>>> import numpy as np
>>> from numpy import linalg as LA
>>> np.set_printoptions(precision=1, suppress=True, linewidth=140, floatmode="fixed")
>>> m1 = np.loadtxt("out0.csv", delimiter=",")
>>> print(m1)
[[-3.0  1.0  0.0  0.0  0.0  0.0  0.0  0.0  0.0  0.0  0.0]
 [ 0.0 -3.0  1.0  0.0  0.0  0.0  0.0  0.0  0.0  0.0  0.0]
 [ 0.0  0.0 -3.0  1.0  0.0  0.0  0.0  0.0  0.0  0.0  0.0]
 [ 0.0  0.0  0.0 -3.0  1.0  0.0  0.0  0.0  0.0  0.0  0.0]
 [ 0.0  0.0  0.0  0.0 -3.0  1.0  0.0  0.0  0.0  0.0  0.0]
 [ 0.0  0.0  0.0  0.0  0.0 -3.0  1.0  0.0  0.0  0.0  0.0]
 [ 0.0  0.0  0.0  0.0  0.0  0.0 -3.0  1.0  0.0  0.0  0.0]
 [ 0.0  0.0  0.0  0.0  0.0  0.0  0.0 -3.0  1.0  0.0  0.0]
 [ 0.0  0.0  0.0  0.0  0.0  0.0  0.0  0.0 -3.0  1.0  0.0]
 [ 0.0  0.0  0.0  0.0  0.0  0.0  0.0  0.0  0.0 -3.0  1.0]
 [ 0.0  0.0  0.0  0.0  0.0  0.0  0.0  0.0  0.0  0.0 -3.0]]
>>> rng = np.random.default_rng(33)
>>> lab = rng.permutation(11)
>>> print(lab)
[ 8  0  6  1  9  4  3  5 10  2  7]
>>> Y = m1[lab][:, lab]
>>> print(np.trace(Y))
-33.0
>>> print(np.sort(np.abs(LA.eigvals(Y))))
[3.0 3.0 3.0 3.0 3.0 3.0 3.0 3.0 3.0 3.0 3.0]
>>> print(LA.norm(m1, axis=1).argmax())
0
>>> print(m1[0] @ m1[7])
0.0
>>> print(LA.norm(m1, axis=0))
[3.0 3.2 3.2 3.2 3.2 3.2 3.2 3.2 3.2 3.2 3.2]
>>> print(LA.norm(m1, axis=1))
[3.2 3.2 3.2 3.2 3.2 3.2 3.2 3.2 3.2 3.2 3.0]
>>> print(round(float(LA.norm(m1[0] - m1[7])), 1))
4.5
>>> print(np.round(LA.norm(m1[0], 1), 1), round(float(LA.norm(m1[0], np.inf)), 1))
4.0 3.0
>>> print(round(LA.norm(m1, "nuc"), 1))
33.8
>>> t = np.radians(36)
>>> R = np.eye(11)
>>> R[10, 10] = R[6, 6] = np.cos(t)
>>> R[10, 6], R[6, 10] = -np.sin(t), np.sin(t)
>>> print(R)
[[ 1.0  0.0  0.0  0.0  0.0  0.0  0.0  0.0  0.0  0.0  0.0]
 [ 0.0  1.0  0.0  0.0  0.0  0.0  0.0  0.0  0.0  0.0  0.0]
 [ 0.0  0.0  1.0  0.0  0.0  0.0  0.0  0.0  0.0  0.0  0.0]
 [ 0.0  0.0  0.0  1.0  0.0  0.0  0.0  0.0  0.0  0.0  0.0]
 [ 0.0  0.0  0.0  0.0  1.0  0.0  0.0  0.0  0.0  0.0  0.0]
 [ 0.0  0.0  0.0  0.0  0.0  1.0  0.0  0.0  0.0  0.0  0.0]
 [ 0.0  0.0  0.0  0.0  0.0  0.0  0.8  0.0  0.0  0.0  0.6]
 [ 0.0  0.0  0.0  0.0  0.0  0.0  0.0  1.0  0.0  0.0  0.0]
 [ 0.0  0.0  0.0  0.0  0.0  0.0  0.0  0.0  1.0  0.0  0.0]
 [ 0.0  0.0  0.0  0.0  0.0  0.0  0.0  0.0  0.0  1.0  0.0]
 [ 0.0  0.0  0.0  0.0  0.0  0.0 -0.6  0.0  0.0  0.0  0.8]]
>>> Y = m1 @ R.T
>>> print(round(LA.det(R), 1), round(float(np.trace(R)), 1))
1.0 10.6
>>> print(np.allclose(m1 @ m1.T, Y @ Y.T))
True
>>> print(np.allclose(LA.norm(m1, axis=1), LA.norm(Y, axis=1)))
True
>>> sigma = 10 * 0.7 ** np.arange(9)
>>> E = rng.normal(size=(10, 9)) * rng.permutation(sigma)
>>> print(E.round(1) + 0)
[[  1.5   3.1   1.3  -1.3  -0.6  10.2 -10.2   0.2   1.3]
 [ -2.8   0.3   2.7  -0.9  -0.4   5.4  -9.1  -0.5   3.3]
 [  0.2  -2.4   0.1   2.3  -1.2   8.2   5.3  -0.1   2.1]
 [ -1.6   2.6   8.4  -1.0  -0.2   1.3  -4.4   0.2  -3.6]
 [  1.4  -0.5  -0.2   0.6   0.8  -9.8   5.5   0.5  -0.4]
 [  3.7  -1.3  -2.7   0.4  -0.6  13.9   1.4   1.0  -3.6]
 [ -2.3   2.2  -5.1   1.3  -0.7   2.7   8.2   0.0  -3.9]
 [ -1.2   1.9   1.0   0.8   0.1   2.9  -1.3  -0.6   1.9]
 [  0.4  -3.3   0.0   1.1   1.6 -13.5   0.8   0.3   2.6]
 [ -1.7   0.9  -2.0   0.0  -0.4   3.1  -2.7   0.2  -0.3]]
>>> x = np.array([0, 2, 2, 1, 2, 0, 2, 2, 0])
>>> target = E @ x
>>> print(np.round(LA.pinv(E) @ E, 1) + 0)
[[1.0 0.0 0.0 0.0 0.0 0.0 0.0 0.0 0.0]
 [0.0 1.0 0.0 0.0 0.0 0.0 0.0 0.0 0.0]
 [0.0 0.0 1.0 0.0 0.0 0.0 0.0 0.0 0.0]
 [0.0 0.0 0.0 1.0 0.0 0.0 0.0 0.0 0.0]
 [0.0 0.0 0.0 0.0 1.0 0.0 0.0 0.0 0.0]
 [0.0 0.0 0.0 0.0 0.0 1.0 0.0 0.0 0.0]
 [0.0 0.0 0.0 0.0 0.0 0.0 1.0 0.0 0.0]
 [0.0 0.0 0.0 0.0 0.0 0.0 0.0 1.0 0.0]
 [0.0 0.0 0.0 0.0 0.0 0.0 0.0 0.0 1.0]]
>>> print(np.round(LA.lstsq(E, target)[0], 1) + 0)
[0.0 2.0 2.0 1.0 2.0 0.0 2.0 2.0 0.0]
>>> target = target + 0.3 * rng.normal(size=10)
>>> print(target)
[-13.8 -15.4   5.6  12.2  12.9  -3.9  10.7   3.2  -0.1  -8.4]
>>> b, *_ = LA.lstsq(E, target)
>>> print([round(float(LA.norm(LA.solve(E.T @ E + lam * np.eye(9), E.T @ target))), 2) for lam in (0, 1, 10, 100)])
[4.64, 3.52, 2.65, 1.34]
>>> print(round(LA.norm(target - E @ b), 1))
0.1
>>> print(b.round())
[0.0 2.0 2.0 1.0 2.0 0.0 2.0 2.0 0.0]
>>> print(LA.norm(E, axis=1))
[15.0 11.8 10.6 10.7 11.4 15.3 11.3  4.5 14.3  5.0]
>>> print(round(LA.norm(E, 1), 1), np.round(LA.norm(E, np.inf), 1))
71.0 29.5
>>> print(round(LA.norm(E[7], 1), 1), np.round(LA.norm(E[7], np.inf), 1))
11.6 2.9
